$ python -q
>>> import numpy as np
>>> import numpy.linalg as la
>>> np.set_printoptions(precision=2, suppress=True, linewidth=120, sign=" ")
>>> m1 = np.array([[-60, 2, 1, 1, 1, 0, 3],
...     [3, -17, 0, 0, 1, 1, 1],
...     [1, 1, -19, 3, 2, 1, 1],
...     [3, 1, 3, 1, 1, 1, 3],
...     [0, 0, 1, 2, -20, 0, 1],
...     [1, 3, 3, 3, 2, 61, 2],
...     [1, 2, 0, 2, 2, 1, 42]])
>>> np.argsort(-la.norm(m1, axis=0).round(6), kind="stable")[:3]
array([ 5,  0,  6])
>>> np.round(la.norm(m1, 2) / la.norm(m1), 2)
np.float64(0.61)
>>> la.cond(m1) > 100
np.False_
>>> [round(float(x), 2) for x in la.svd(m1, compute_uv=False)[:3]]
[61.51, 60.25, 42.12]
>>> round(np.log10(la.cond(m1)))
2
>>> W0 = np.loadtxt("arr.csv", delimiter=",")
>>> W0
array([[-0.26, -0.26, -0.14, -0.26, -0.14,  0.54, -0.33,  0.41],
       [ 0.36,  0.03,  0.2 ,  0.17,  0.36,  0.25,  0.07, -0.27],
       [ 0.08,  0.06, -0.24, -0.67, -0.08, -0.41, -0.2 , -0.35],
       [-0.65, -0.19,  0.52, -0.07,  0.29, -0.11,  0.03, -0.31],
       [-0.03, -0.15,  0.09, -0.02, -0.62,  0.43,  0.24, -0.53],
       [-0.39, -0.08, -0.4 ,  0.48,  0.03, -0.1 , -0.34, -0.15],
       [ 0.31, -0.37,  0.28,  0.01, -0.06, -0.05, -0.7 , -0.17],
       [ 0.1 ,  0.11, -0.23, -0.12,  0.27,  0.29,  0.01, -0.23],
       [ 0.18, -0.09,  0.44, -0.14,  0.06,  0.05, -0.02,  0.31],
       [-0.18,  0.12,  0.2 , -0.19, -0.29, -0.19,  0.15,  0.22],
       [ 0.16,  0.02,  0.14,  0.39, -0.44, -0.31, -0.06,  0.05],
       [-0.13,  0.83,  0.24,  0.01, -0.09,  0.21, -0.4 , -0.07]])
>>> M2 = W0 / la.norm(W0, axis=1)
Traceback (most recent call last):
  File "<python-input-11>", line 1, in <module>
    M2 = W0 / la.norm(W0, axis=1)
         ~~~^~~~~~~~~~~~~~~~~~~~~
ValueError: operands could not be broadcast together with shapes (12,8) (12,) 
>>> M2 = W0 / la.norm(W0, axis=1, keepdims=True)
>>> cov = M2 @ M2.T
>>> (cov - 2 * np.eye(12)).round(6).argmax(axis=1)
array([  8,   7,   6,   9,  10,  10,   8,   1,   9,   8,   9,   9])
>>> round(float(np.degrees(np.arccos(np.clip(cov[2, 7], -1, 1)))), 2)
79.94
>>> la.norm(M2, axis=1)
array([ 1.,  1.,  1.,  1.,  1.,  1.,  1.,  1.,  1.,  1.,  1.,  1.])
>>> M2 = np.c_[W0[:, :4] @ np.array([[-6, -6, 6, 6], [-6, -4, 9, -8], [7, 1, -9, 9], [-9, -4, -4, -4]]), np.array([3, -5, 9, 4, -7, 3, 0, -7, 8, -1, -3, 7])]
>>> M2
array([[  4.5 ,   3.5 ,  -1.59,   0.3 ,   3.  ],
       [ -2.52,  -2.81,  -0.07,   3.07,  -5.  ],
       [  3.48,   1.72,   5.85,   0.48,   9.  ],
       [  9.34,   5.48, -10.1 ,   2.63,   4.  ],
       [  1.9 ,   0.94,  -2.23,   1.95,  -7.  ],
       [ -4.21,   0.38,  -1.44,  -7.14,   3.  ],
       [  2.12,  -0.19,  -3.96,   7.22,   0.  ],
       [ -1.82,  -0.82,   4.23,  -1.88,  -7.  ],
       [  3.8 ,   0.27,  -3.2 ,   6.38,   8.  ],
       [  3.51,   1.58,  -1.07,   0.53,  -1.  ],
       [ -3.62,  -2.46,  -1.7 ,   0.46,  -3.  ],
       [ -2.66,  -2.36,   4.52,  -5.35,   7.  ]])
>>> np.round(la.norm(M2 - W0 @ la.lstsq(W0, M2)[0], axis=0), 2) + 0
array([  0.  ,   0.  ,   0.  ,   0.  ,  10.32])
>>> la.norm(la.qr(W0)[0].T @ M2, axis=0) ** 2 / ((M2 ** 2).sum(axis=0) + 1e-12)
array([ 1. ,  1. ,  1. ,  1. ,  0.7])
>>> E = np.loadtxt("w.csv", delimiter=",")
>>> E
array([[ 4.,  4.,  0.,  1.,  4., -1., -1.],
       [ 5.,  4.,  4., -1.,  4.,  5., -2.],
       [-4., -2., -4.,  5.,  5.,  1.,  0.],
       [-1., -5., -5.,  3.,  2.,  2., -4.],
       [ 3.,  1., -3.,  3.,  5.,  5., -3.],
       [-4., -2.,  4., -4., -3.,  1.,  0.],
       [ 1., -5.,  4., -3.,  5., -4.,  3.]])
>>> def softmax(z):
...     e = np.exp(z - z.max(axis=-1, keepdims=True))
...     return e / e.sum(axis=-1, keepdims=True)
... 
>>> np.round(softmax(E[5]), 2) + 0
array([ 0.  ,  0.  ,  0.93,  0.  ,  0.  ,  0.05,  0.02])
>>> softmax(E).sum(axis=1)
array([ 1.,  1.,  1.,  1.,  1.,  1.,  1.])
>>> att = E @ E.T / np.sqrt(7)
>>> np.round(softmax(att)[5] @ E, 2) + 0
array([-4., -2.,  4., -4., -3.,  1.,  0.])
>>> softmax(att).round(6).argmax(axis=1)
array([ 0,  1,  2,  3,  4,  5,  6])
>>> np.round(softmax(att), 2) + 0
array([[ 0.75,  0.24,  0.  ,  0.  ,  0.  ,  0.  ,  0.  ],
       [ 0.  ,  1.  ,  0.  ,  0.  ,  0.  ,  0.  ,  0.  ],
       [ 0.  ,  0.  ,  1.  ,  0.  ,  0.  ,  0.  ,  0.  ],
       [ 0.  ,  0.  ,  0.  ,  1.  ,  0.  ,  0.  ,  0.  ],
       [ 0.  ,  0.  ,  0.  ,  0.  ,  1.  ,  0.  ,  0.  ],
       [ 0.  ,  0.  ,  0.  ,  0.  ,  0.  ,  1.  ,  0.  ],
       [ 0.  ,  0.  ,  0.  ,  0.  ,  0.  ,  0.  ,  1.  ]])
